$ ipython --no-banner

In [1]: import numpy as np

In [2]: from numpy import linalg as LA

In [3]: np.set_printoptions(precision=2, suppress=True, linewidth=120)

In [4]: X = np.load("a.npy")

In [5]: X
Out[5]: 
array([[7.05, 5.  , 4.  , 6.  , 3.  , 9.  , 2.  , 1.  , 8.  , 9.  , 9.  , 7.  ],
       [3.  , 9.05, 1.  , 6.  , 5.  , 5.  , 8.  , 9.  , 6.  , 4.  , 3.  , 9.  ],
       [9.  , 0.  , 5.05, 8.  , 9.  , 6.  , 3.  , 5.  , 8.  , 3.  , 1.  , 3.  ],
       [3.  , 2.  , 5.  , 7.05, 2.  , 5.  , 8.  , 6.  , 6.  , 4.  , 6.  , 5.  ],
       [1.  , 1.  , 3.  , 1.  , 5.05, 4.  , 0.  , 4.  , 9.  , 1.  , 3.  , 7.  ],
       [5.  , 7.  , 9.  , 1.  , 7.  , 7.05, 4.  , 9.  , 3.  , 2.  , 2.  , 9.  ],
       [8.  , 8.  , 4.  , 6.  , 5.  , 0.  , 3.05, 7.  , 8.  , 4.  , 1.  , 7.  ],
       [4.  , 2.  , 3.  , 2.  , 8.  , 6.  , 2.  , 3.05, 4.  , 9.  , 4.  , 9.  ],
       [7.  , 7.  , 9.  , 0.  , 1.  , 9.  , 3.  , 8.  , 2.05, 6.  , 1.  , 7.  ],
       [6.  , 6.  , 0.  , 8.  , 0.  , 1.  , 3.  , 1.  , 2.  , 6.05, 3.  , 6.  ],
       [4.  , 2.  , 7.  , 3.  , 1.  , 5.  , 3.  , 8.  , 9.  , 5.  , 0.05, 4.  ],
       [7.  , 5.  , 4.  , 6.  , 3.  , 9.  , 2.  , 1.  , 8.  , 9.  , 9.  , 7.05]])

In [6]: other = X / LA.norm(X, axis=1, keepdims=True)

In [7]: C2 = other @ other.T

In [8]: LA.norm(other, axis=1)
Out[8]: array([1., 1., 1., 1., 1., 1., 1., 1., 1., 1., 1., 1.])

In [9]: Uu, sig, Vt = LA.svd(X)

In [10]: sig.round(2) + 0
Out[10]: array([60.27, 16.66, 13.17, 12.71,  9.92,  9.33,  7.73,  5.49,  3.82,  2.41,  0.86,  0.  ])

In [11]: other = Uu[:, :11] @ np.diag(sig[:11]) @ Vt[:11]

In [12]: LA.matrix_rank(other)
Out[12]: np.int64(11)

In [13]: np.round(LA.norm(X - other, 2), 2), round(sig[11], 2)
Out[13]: (np.float64(0.0), np.float64(0.0))

In [14]: C2 = X.T @ X

In [15]: np.diag(C2)
Out[15]: array([404.7, 342.9, 328.5, 336.7, 293.5, 456.7, 201.3, 428.3, 523.2, 402.6, 248. , 574.7])

In [16]: np.trace(C2), (X ** 2).sum()
Out[16]: (np.float64(4541.13), np.float64(4541.13))

In [17]: (X @ X.T).shape
Out[17]: (12, 12)

In [18]: np.allclose(C2, C2.T)
Out[18]: True

In [19]: A = np.loadtxt("mat.csv", delimiter=",")

In [20]: A
Out[20]: 
array([[  4.,   1.,  -3.,   1.,  -1.,   8.,   1.],
       [  0.,   1.,  -8.,   7.,  -6.,   9.,   7.],
       [  6.,  -2.,  -2.,  13.,  -4.,   8.,  -1.],
       [ 14.,  -6.,  -5.,  19.,  -7.,   8.,   5.],
       [ 19.,   3.,  -4.,  12., -14.,  11.,   3.],
       [ 27.,   0.,  -1.,  14., -22.,  20.,  10.],
       [ 34.,   6.,  -2.,  19., -19.,  15.,  15.],
       [ 32.,  11.,   1.,  27., -22.,  12.,  19.],
       [ 37.,   8.,  -8.,  29., -21.,   3.,  14.],
       [ 45.,   7.,   1.,  35., -26.,   9.,   7.],
       [ 41.,   7.,  -1.,  37., -27.,   7.,   2.],
       [ 40.,   7.,   8.,  32., -26.,   6.,  -7.],
       [ 39.,  -2.,  15.,  27., -28.,   8., -14.],
       [ 43.,   1.,  15.,  23., -30.,   0., -23.],
       [ 47.,   8.,   7.,  19., -25.,   2., -27.],
       [ 55.,   9.,  12.,  28., -21.,  -2., -25.],
       [ 57.,  13.,  12.,  22., -27.,   1., -30.],
       [ 61.,  12.,  12.,  30., -22.,   1., -21.],
       [ 53.,  21.,   6.,  39., -18.,   8., -23.],
       [ 58.,  15.,  15.,  30., -12.,  11., -14.],
       [ 60.,  19.,   9.,  29., -14.,   7., -17.],
       [ 57.,  18.,  11.,  27.,  -6.,   5., -13.],
       [ 56.,  21.,  20.,  18.,  -2.,   0., -19.],
       [ 59.,  12.,  13.,  12., -10.,   6., -15.],
       [ 50.,  13.,  15.,  16.,  -1.,   5., -15.],
       [ 55.,   9.,   6.,  19.,  -4.,   8., -21.],
       [ 55.,  14.,   4.,  27.,   4.,   9., -29.],
       [ 49.,  11.,   0.,  36.,   3.,  11., -22.]])

In [21]: cen = A - A.mean(axis=0)

In [22]: V = LA.svd(cen)[2][:1]

In [23]: other = cen - cen @ V.T @ V

In [24]: np.cov(cen @ V.T, rowvar=False)
Out[24]: array(564.14)

In [25]: (cen @ V.T).std(axis=0)
Out[25]: array([23.32])

In [26]: LA.norm(other, axis=1).round(6).argmax()
Out[26]: np.int64(27)

In [27]: round(float(LA.norm(other) / LA.norm(cen)), 2)
Out[27]: 0.6

In [28]: lab = A[:, 4] > np.median(A[:, 4])

In [29]: f = A[lab].mean(axis=0) - A[~lab].mean(axis=0)

In [30]: lab.astype(int)
Out[30]: array([1, 1, 1, 1, 1, 0, 0, 0, 0, 0, 0, 0, 0, 0, 0, 0, 0, 0, 0, 1, 1, 1, 1, 1, 1, 1, 1, 1])

In [31]: np.round((((A - A.mean(axis=0)) @ f > 0) == lab).mean(), 2)
Out[31]: np.float64(0.93)

In [32]: F = np.array([[1, 4, 1, 2, 2, 1, 0, 3, 0, 1, 5, 2],
    ...:     [5, 2, 1, 3, 5, 3, 5, 3, 2, 5, 4, 4],
    ...:     [2, 3, 0, 3, 0, 3, 5, 3, 2, 2, 2, 2],
    ...:     [3, 0, 2, 1, 0, 1, 2, 5, 1, 0, 1, 3],
    ...:     [4, 0, 2, 1, 0, 1, 3, 0, 0, 5, 3, 0],
    ...:     [4, 1, 2, 1, 5, 5, 3, 5, 1, 1, 1, 2],
    ...:     [3, 4, 0, 0, 0, 0, 1, 1, 2, 5, 3, 2],
    ...:     [1, 0, 3, 1, 2, 0, 0, 2, 3, 5, 0, 1],
    ...:     [2, 5, 2, 5, 3, 0, 2, 4, 4, 2, 3, 0],
    ...:     [1, 0, 4, 3, 0, 2, 3, 5, 5, 3, 5, 2],
    ...:     [3, 1, 5, 3, 4, 2, 4, 4, 5, 3, 4, 1]])

In [33]: F
Out[33]: 
array([[1, 4, 1, 2, 2, 1, 0, 3, 0, 1, 5, 2],
       [5, 2, 1, 3, 5, 3, 5, 3, 2, 5, 4, 4],
       [2, 3, 0, 3, 0, 3, 5, 3, 2, 2, 2, 2],
       [3, 0, 2, 1, 0, 1, 2, 5, 1, 0, 1, 3],
       [4, 0, 2, 1, 0, 1, 3, 0, 0, 5, 3, 0],
       [4, 1, 2, 1, 5, 5, 3, 5, 1, 1, 1, 2],
       [3, 4, 0, 0, 0, 0, 1, 1, 2, 5, 3, 2],
       [1, 0, 3, 1, 2, 0, 0, 2, 3, 5, 0, 1],
       [2, 5, 2, 5, 3, 0, 2, 4, 4, 2, 3, 0],
       [1, 0, 4, 3, 0, 2, 3, 5, 5, 3, 5, 2],
       [3, 1, 5, 3, 4, 2, 4, 4, 5, 3, 4, 1]])

In [34]: F.sum(axis=0)
Out[34]: array([29, 20, 22, 23, 21, 18, 28, 35, 25, 32, 31, 19])

In [35]: LA.matrix_rank(F)
Out[35]: np.int64(11)

In [36]: F.mean(axis=0)
Out[36]: array([2.64, 1.82, 2.  , 2.09, 1.91, 1.64, 2.55, 3.18, 2.27, 2.91, 2.82, 1.73])

In [37]: np.unravel_index(np.abs(F).argmax(), F.shape)
Out[37]: (np.int64(0), np.int64(10))

In [38]: F - F[0]
Out[38]: 
array([[ 0,  0,  0,  0,  0,  0,  0,  0,  0,  0,  0,  0],
       [ 4, -2,  0,  1,  3,  2,  5,  0,  2,  4, -1,  2],
       [ 1, -1, -1,  1, -2,  2,  5,  0,  2,  1, -3,  0],
       [ 2, -4,  1, -1, -2,  0,  2,  2,  1, -1, -4,  1],
       [ 3, -4,  1, -1, -2,  0,  3, -3,  0,  4, -2, -2],
       [ 3, -3,  1, -1,  3,  4,  3,  2,  1,  0, -4,  0],
       [ 2,  0, -1, -2, -2, -1,  1, -2,  2,  4, -2,  0],
       [ 0, -4,  2, -1,  0, -1,  0, -1,  3,  4, -5, -1],
       [ 1,  1,  1,  3,  1, -1,  2,  1,  4,  1, -2, -2],
       [ 0, -4,  3,  1, -2,  1,  3,  2,  5,  2,  0,  0],
       [ 2, -3,  4,  1,  2,  1,  4,  1,  5,  2, -1, -1]])

In [39]: np.abs(F).max()
Out[39]: np.int64(5)

In [40]: np.round(LA.norm(F), 2)
Out[40]: np.float64(32.57)

In [41]: F.sum(axis=1)
Out[41]: array([22, 42, 27, 19, 19, 31, 21, 18, 32, 33, 39])

In [42]: np.count_nonzero(F)
Out[42]: np.int64(108)

In [43]: LA.svd(F, compute_uv=False)
Out[43]: array([28.02,  8.19,  7.81,  7.4 ,  5.78,  4.71,  4.14,  3.07,  2.46,  1.99,  0.89])

In [44]: np.diff(F, axis=0)
Out[44]: 
array([[ 4, -2,  0,  1,  3,  2,  5,  0,  2,  4, -1,  2],
       [-3,  1, -1,  0, -5,  0,  0,  0,  0, -3, -2, -2],
       [ 1, -3,  2, -2,  0, -2, -3,  2, -1, -2, -1,  1],
       [ 1,  0,  0,  0,  0,  0,  1, -5, -1,  5,  2, -3],
       [ 0,  1,  0,  0,  5,  4,  0,  5,  1, -4, -2,  2],
       [-1,  3, -2, -1, -5, -5, -2, -4,  1,  4,  2,  0],
       [-2, -4,  3,  1,  2,  0, -1,  1,  1,  0, -3, -1],
       [ 1,  5, -1,  4,  1,  0,  2,  2,  1, -3,  3, -1],
       [-1, -5,  2, -2, -3,  2,  1,  1,  1,  1,  2,  2],
       [ 2,  1,  1,  0,  4,  0,  1, -1,  0,  0, -1, -1]])
